$ python3 -q
>>> import numpy as np
>>> import numpy.linalg as la
>>> np.set_printoptions(precision=2, suppress=True, linewidth=140, legacy="1.25")
>>> F = np.load("data.npy")
>>> print(F)
[[ 0 -2  1  0  4 -2]
 [-2 -2  0  4  4  0]
 [-2  0  1  4  0 -2]
 [ 0 -2  1  0  2 -1]
 [-2 -2  0  2  2  0]
 [-2  0  1  2  0 -1]]
>>> B = np.array([[1, 2, -2],
...     [-1, 0, -2],
...     [-1, -1, 0],
...     [0, -1, 1],
...     [-2, -1, 0],
...     [-1, -1, 0]])
>>> np.vstack([F, B.T]).shape
(9, 6)
>>> np.einsum("ij,ij->i", F, F)
array([25, 40, 25, 10, 16, 10])
>>> print(la.matrix_rank(np.vstack([F, B.T])))
6
>>> la.matrix_rank(F @ B)
3
>>> np.einsum("ij->j", F)
array([-8, -8,  4, 12, 12, -6])
>>> np.einsum("ik,kj->ji", F, B)
array([[ -5,  -8,  -1,  -2,  -4,  -2],
       [ -3, -12,  -7,  -2,  -8,  -6],
       [  4,  12,   8,   4,  10,   6]])
>>> O, Rm = la.qr(F)
>>> np.allclose(Rm.T @ Rm, F.T @ F)
True
>>> O.shape, Rm.shape
((6, 6), (6, 6))
>>> np.round(O.T @ O, 2) + 0
array([[1., 0., 0., 0., 0., 0.],
       [0., 1., 0., 0., 0., 0.],
       [0., 0., 1., 0., 0., 0.],
       [0., 0., 0., 1., 0., 0.],
       [0., 0., 0., 0., 1., 0.],
       [0., 0., 0., 0., 0., 1.]])
>>> rng = np.random.default_rng(4)
>>> labels = rng.permutation(6)
>>> B = F[:, labels] * rng.choice([-1, 1], 6)
>>> B
array([[ 2, -1,  0,  2, -4,  0],
       [ 2,  0, -2,  0, -4,  4],
       [ 0, -1, -2,  2,  0,  4],
       [ 2, -1,  0,  1, -2,  0],
       [ 2,  0, -2,  0, -2,  2],
       [ 0, -1, -2,  1,  0,  2]])
>>> Uu, _, Vt = la.svd(F.T @ B)
>>> labels
array([1, 2, 0, 5, 4, 3])
>>> np.round(la.lstsq(F, B)[0], 2) + 0
array([[ 0.,  0.,  1.,  0.,  0.,  0.],
       [-1.,  0.,  0.,  0.,  0.,  0.],
       [ 0., -1.,  0.,  0.,  0.,  0.],
       [ 0.,  0.,  0.,  0.,  0.,  1.],
       [ 0.,  0.,  0.,  0., -1.,  0.],
       [ 0.,  0.,  0., -1.,  0.,  0.]])
>>> B = F + rng.integers(-2, 3, (6, 3)) @ rng.integers(-2, 3, (3, 6))
>>> B
array([[-6,  2,  3,  4, 12, -2],
       [-9,  0,  3,  4, 10,  0],
       [ 4, -2,  2,  1, -5, -2],
       [ 6, -6, -1, -4, -6, -1],
       [ 4, -3, -1,  2, -2,  0],
       [-4,  0,  9, -4,  2, -1]])
>>> B - F
array([[-6,  4,  2,  4,  8,  0],
       [-7,  2,  3,  0,  6,  0],
       [ 6, -2,  1, -3, -5,  0],
       [ 6, -4, -2, -4, -8,  0],
       [ 6, -1, -1,  0, -4,  0],
       [-2,  0,  8, -6,  2,  0]])
>>> np.abs(B - F).sum(axis=1)
array([24, 18, 17, 24, 12, 18])
>>> la.matrix_rank(B - F, tol=1e-8)
3
>>> W0 = np.load("test11.npy")
>>> W0
array([[2, 2, 6, 0, 3],
       [2, 2, 2, 6, 0],
       [6, 2, 2, 2, 6],
       [0, 6, 2, 2, 2],
       [3, 0, 6, 2, 2]])
>>> round(np.trace(la.pinv(W0) @ W0), 2)
4.0
>>> la.cond(W0) > 100
True
>>> np.argsort(-la.norm(W0, axis=0).round(6), kind="stable")[:3]
array([2, 0, 4])
>>> labels = rng.permutation(5)
>>> print(labels)
[4 1 2 0 3]
>>> B = W0[labels][:, labels]
>>> print(B)
[[2 0 6 3 2]
 [0 2 2 2 6]
 [6 2 2 6 2]
 [3 2 6 2 0]
 [2 6 2 0 2]]
>>> print(np.allclose(B, W0))
False
>>> Uu, sigma, Vt = la.svd(W0, full_matrices=False)
>>> print(Uu.shape, sigma.shape, Vt.shape)
(5, 5) (5,) (5, 5)
>>> np.abs(Uu[:, 0]).round(6).argmax()
2
>>> np.round(Uu.T @ Uu, 2) + 0
array([[1., 0., 0., 0., 0.],
       [0., 1., 0., 0., 0.],
       [0., 0., 1., 0., 0.],
       [0., 0., 0., 1., 0.],
       [0., 0., 0., 0., 1.]])
>>> np.cumsum(sigma ** 2) / np.sum(sigma ** 2)
array([0.69, 0.82, 0.91, 1.  , 1.  ])
>>> np.round(Uu.T @ W0 @ Vt.T, 2) + 0
array([[14.  ,  0.  ,  0.  ,  0.  ,  0.  ],
       [ 0.  ,  6.18,  0.  ,  0.  ,  0.  ],
       [ 0.  ,  0.  ,  5.18,  0.  ,  0.  ],
       [ 0.  ,  0.  ,  0.  ,  5.  ,  0.  ],
       [ 0.  ,  0.  ,  0.  ,  0.  ,  0.  ]])
>>> sigma.round(2) + 0
array([14.  ,  6.18,  5.18,  5.  ,  0.  ])
>>> np.abs(Vt[0])
array([0.46, 0.35, 0.58, 0.35, 0.46])
>>> np.allclose(Uu * sigma @ Vt, W0)
True
>>> (sigma > 1e-8).sum()
4
>>> round(np.sqrt((sigma ** 2).sum()), 2), np.round(la.norm(W0), 2)
(16.91, 16.91)
>>> K = (rng.random((4, 4)) < 0.3) + np.eye(4)
>>> K /= K.sum(axis=1, keepdims=True)
>>> K
array([[0.5, 0.5, 0. , 0. ],
       [0. , 0.5, 0.5, 0. ],
       [0. , 0. , 0.5, 0.5],
       [0. , 0. , 0.5, 0.5]])
>>> np.trace(K)
2.0
>>> np.allclose(K, K.T)
False
>>> round(np.abs(la.eigvals(K)).max(), 2)
1.0
>>> (K - K.T) / 2
array([[ 0.  ,  0.25,  0.  ,  0.  ],
       [-0.25,  0.  ,  0.25,  0.  ],
       [ 0.  , -0.25,  0.  ,  0.  ],
       [ 0.  ,  0.  ,  0.  ,  0.  ]])
>>> la.lstsq(K[:-1].T, K[-1])[2]
3
>>> np.round(np.trace(la.pinv(K) @ K), 2)
3.0
>>> print(np.unique(K.round(6), axis=0).shape)
(3, 4)
>>> np.allclose(K[:-1].T @ la.lstsq(K[:-1].T, K[-1])[0], K[-1])
True
>>> Uu, sigma, Vt = la.svd(K)
>>> np.argmax(sigma[:-1] / (sigma[1:] + 1e-6)) + 1
3
>>> B = Uu[:, :3] @ np.diag(sigma[:3]) @ Vt[:3]
>>> B.round(2) + 0
array([[0.5, 0.5, 0. , 0. ],
       [0. , 0.5, 0.5, 0. ],
       [0. , 0. , 0.5, 0.5],
       [0. , 0. , 0.5, 0.5]])
>>> round(float(la.norm(K - B) / la.norm(K)), 2)
0.0
>>> la.matrix_rank(K, rtol=0.05)
3
>>> la.matrix_rank(B)
3
>>> round(la.norm(K - B, 2), 2), np.round(sigma[3], 2)
(0.0, 0.0)
>>> round(float(la.eigvalsh(W0).min()), 2)
-5.18
>>> np.all(la.eigvalsh(W0) > 0)
False
>>> Uu, sigma, Vt = la.svd(K)
>>> vecs = Vt[:(sigma > 1e-8).sum()]
>>> x0 = K[1] + 5 * K[3] + rng.integers(2) * np.eye(4)[3]
>>> x0
array([0. , 0.5, 3. , 2.5])
>>> vecs.T @ vecs
array([[ 0.75,  0.25, -0.25,  0.25],
       [ 0.25,  0.75,  0.25, -0.25],
       [-0.25,  0.25,  0.75,  0.25],
       [ 0.25, -0.25,  0.25,  0.75]])
>>> print(np.allclose(vecs.T @ vecs @ x0, x0))
True
>>> np.diag(vecs.T @ vecs)
array([0.75, 0.75, 0.75, 0.75])
>>> E = np.tril(np.array([[0, 1, 2], [2, 1, 1], [3, 3, 3]]), -1) + np.eye(3, dtype=int)
>>> print(E)
[[1 0 0]
 [2 1 0]
 [3 3 1]]
>>> W = np.array([[3, 3, -2, -1, 2], [-2, 0, 0, -1, 2], [0, -3, 2, 1, -2]])
>>> coef = np.array([3, 3, 1, 1, 1])
>>> hid = np.maximum(E @ W + coef, 0)
>>> (hid > 0).astype(int)
array([[1, 1, 0, 0, 1],
       [1, 1, 0, 0, 1],
       [1, 1, 0, 0, 1]])
>>> (hid > 0).mean(axis=0)
array([1., 1., 0., 0., 1.])
>>> W2 = np.array([[0, -2], [-1, 0], [2, 1], [0, -2], [-1, -2]])
>>> W @ W2
array([[ -9, -10],
       [ -2,   2],
       [  9,   4]])
>>> (hid @ W2).round(6).argmax(axis=1)
array([0, 0, 0])
